$ ipython --no-banner

In [1]: import numpy as np

In [2]: np.set_printoptions(suppress=True, linewidth=100)

In [3]: Q, _ = np.linalg.qr(np.array([[-0.4, 0.7, 1.3], [0.9, 1.7, -0.6], [0.0, 0.0, 1.8]]))

In [4]: ev = np.array([-1, -3, -3])

In [5]: F = Q @ np.diag(ev) @ Q.T

In [6]: F.round(3)
Out[6]: 
array([[-2.67 , -0.742,  0.   ],
       [-0.742, -1.33 ,  0.   ],
       [ 0.   ,  0.   , -3.   ]])

In [7]: rng = np.random.default_rng(24872)

In [8]: other = F + rng.integers(-2, 3, (3, 2)) @ rng.integers(-2, 3, (2, 3))

In [9]: other.round(3)
Out[9]: 
array([[-0.67 , -6.742,  6.   ],
       [-2.742, -0.33 , -1.   ],
       [-1.   ,  3.   , -6.   ]])

In [10]: np.linalg.matrix_rank(other - F, tol=1e-8)
Out[10]: np.int64(2)

In [11]: np.round(np.linalg.svd(other - F, compute_uv=False), 3) + 0
Out[11]: array([9.923, 1.593, 0.   ])

In [12]: E = np.load("layer7.npy")

In [13]: E
Out[13]: 
array([[0, 0, 0, 0],
       [0, 0, 1, 1],
       [0, 1, 0, 1],
       [0, 1, 1, 0]])

In [14]: # equal to its transpose

In [15]: np.argsort(-np.linalg.norm(E, axis=0).round(6), kind="stable")[:3]
Out[15]: array([1, 2, 3])

In [16]: round(float(np.linalg.norm(E, 2) / np.linalg.norm(E)), 3)
Out[16]: 0.816

In [17]: X = np.array([[0, 0, -2, -1], [0, 2, 1, 2], [-2, 1, 4, 3], [-1, 2, 3, -4]])

In [18]: cov = X.T @ X

In [19]: np.round(np.linalg.eigvalsh(cov)[::-1], 3)
Out[19]: array([40.721, 28.959,  3.542,  0.778])

In [20]: np.diag(cov)
Out[20]: array([ 5,  9, 30, 30])

In [21]: A = np.loadtxt("m.csv", delimiter=",")

In [22]: A
Out[22]: 
array([[1., 0.],
       [0., 1.]])

In [23]: A[:, 0] @ A[:, 1]
Out[23]: np.float64(0.0)

In [24]: A @ A.T
Out[24]: 
array([[1., 0.],
       [0., 1.]])

In [25]: feats = np.array([[2, 2, 1, -8], [4, 2, 3, 3], [7, 1, -9, 4], [-2, -5, 4, 3]]) * (rng.random((4, 4)) < 0.3)

In [26]: feats
Out[26]: 
array([[ 2,  0,  0, -8],
       [ 0,  2,  0,  0],
       [ 0,  0, -9,  0],
       [ 0, -5,  4,  3]])

In [27]: (feats - feats.T) / 2
Out[27]: 
array([[ 0. ,  0. ,  0. , -4. ],
       [ 0. ,  0. ,  0. ,  2.5],
       [ 0. ,  0. ,  0. , -2. ],
       [ 4. , -2.5,  2. ,  0. ]])

In [28]: feats @ feats
Out[28]: 
array([[  4,  40, -32, -40],
       [  0,   4,   0,   0],
       [  0,   0,  81,   0],
       [  0, -25, -24,   9]])

In [29]: round(float(np.linalg.det(feats)), 3)
Out[29]: -108.0

In [30]: np.trace(feats)
Out[30]: np.int64(-2)

In [31]: np.linalg.rank(feats)
---------------------------------------------------------------------------
AttributeError                            Traceback (most recent call last)
Cell In[31], line 1
----> 1 np.linalg.rank(feats)

AttributeError: module 'numpy.linalg' has no attribute 'rank'

In [32]: np.abs(feats).max()
Out[32]: np.int64(9)

In [33]: np.unravel_index(np.abs(feats).argmax(), feats.shape)
Out[33]: (np.int64(2), np.int64(2))

In [34]: feats.mean(axis=0)
Out[34]: array([ 0.5 , -0.75, -1.25, -1.25])

In [35]: feats - feats[0]
Out[35]: 
array([[ 0,  0,  0,  0],
       [-2,  2,  0,  8],
       [-2,  0, -9,  8],
       [-2, -5,  4, 11]])

In [36]: feats.sum(axis=0)
Out[36]: array([ 2, -3, -5, -5])

In [37]: np.diff(feats, axis=0)
Out[37]: 
array([[-2,  2,  0,  8],
       [ 0, -2, -9,  0],
       [ 0, -5, 13,  3]])

In [38]: feats.sum(axis=1)
Out[38]: array([-6,  2, -9,  2])

In [39]: feats.shape
Out[39]: (4, 4)

In [40]: np.round(np.linalg.svd(feats, compute_uv=False), 3)
Out[40]: array([10.477,  8.464,  4.639,  0.263])

In [41]: idx = rng.permutation(4)

In [42]: idx
Out[42]: array([2, 1, 0, 3])

In [43]: other = feats[idx][:, idx]

In [44]: np.trace(other)
Out[44]: np.int64(-2)

In [45]: round(np.linalg.det(other), 3), np.round(np.linalg.det(feats[idx]), 3)
Out[45]: (np.float64(-108.0), np.float64(108.0))

In [46]: other
Out[46]: 
array([[-9,  0,  0,  0],
       [ 0,  2,  0,  0],
       [ 0,  0,  2, -8],
       [ 4, -5,  0,  3]])

In [47]: np.diag(other)
Out[47]: array([-9,  2,  2,  3])

In [48]: np.allclose(other, feats)
Out[48]: False

In [49]: t3 = np.stack([other, 4 * other, other[::-1]])

In [50]: np.linalg.matrix_rank(t3.reshape(3, -1))
Out[50]: np.int64(2)

In [51]: t3.shape
Out[51]: (3, 4, 4)

In [52]: t3.sum(axis=0)
Out[52]: 
array([[-41,  -5,   0,   3],
       [  0,  10,   2,  -8],
       [  0,   2,  10, -40],
       [ 11, -25,   0,  15]])

In [53]: np.round(np.linalg.norm(t3, axis=(1, 2)), 3)
Out[53]: array([14.248, 56.991, 14.248])

In [54]: np.round(np.linalg.det(t3), 3)
Out[54]: array([  -108., -27648.,   -108.])

In [55]: np.einsum("bij,cij->bc", t3, t3)
Out[55]: 
array([[ 203,  812,  -72],
       [ 812, 3248, -288],
       [ -72, -288,  203]])

In [56]: np.linalg.matrix_rank(t3)
Out[56]: array([4, 4, 4])

In [57]: other = np.array([[9, 8, -5], [9, -4, -8], [3, 0, 8]])

In [58]: arr = np.triu(other, 1)

In [59]: arr
Out[59]: 
array([[ 0,  8, -5],
       [ 0,  0, -8],
       [ 0,  0,  0]])

In [60]: cov = arr.T @ arr

In [61]: np.round(np.linalg.eigvalsh(cov)[::-1], 3)
Out[61]: array([118.408,  34.592,   0.   ])

In [62]: np.trace(cov), (arr ** 2).sum()
Out[62]: (np.int64(153), np.int64(153))

In [63]: np.diag(cov)
Out[63]: array([ 0, 64, 89])
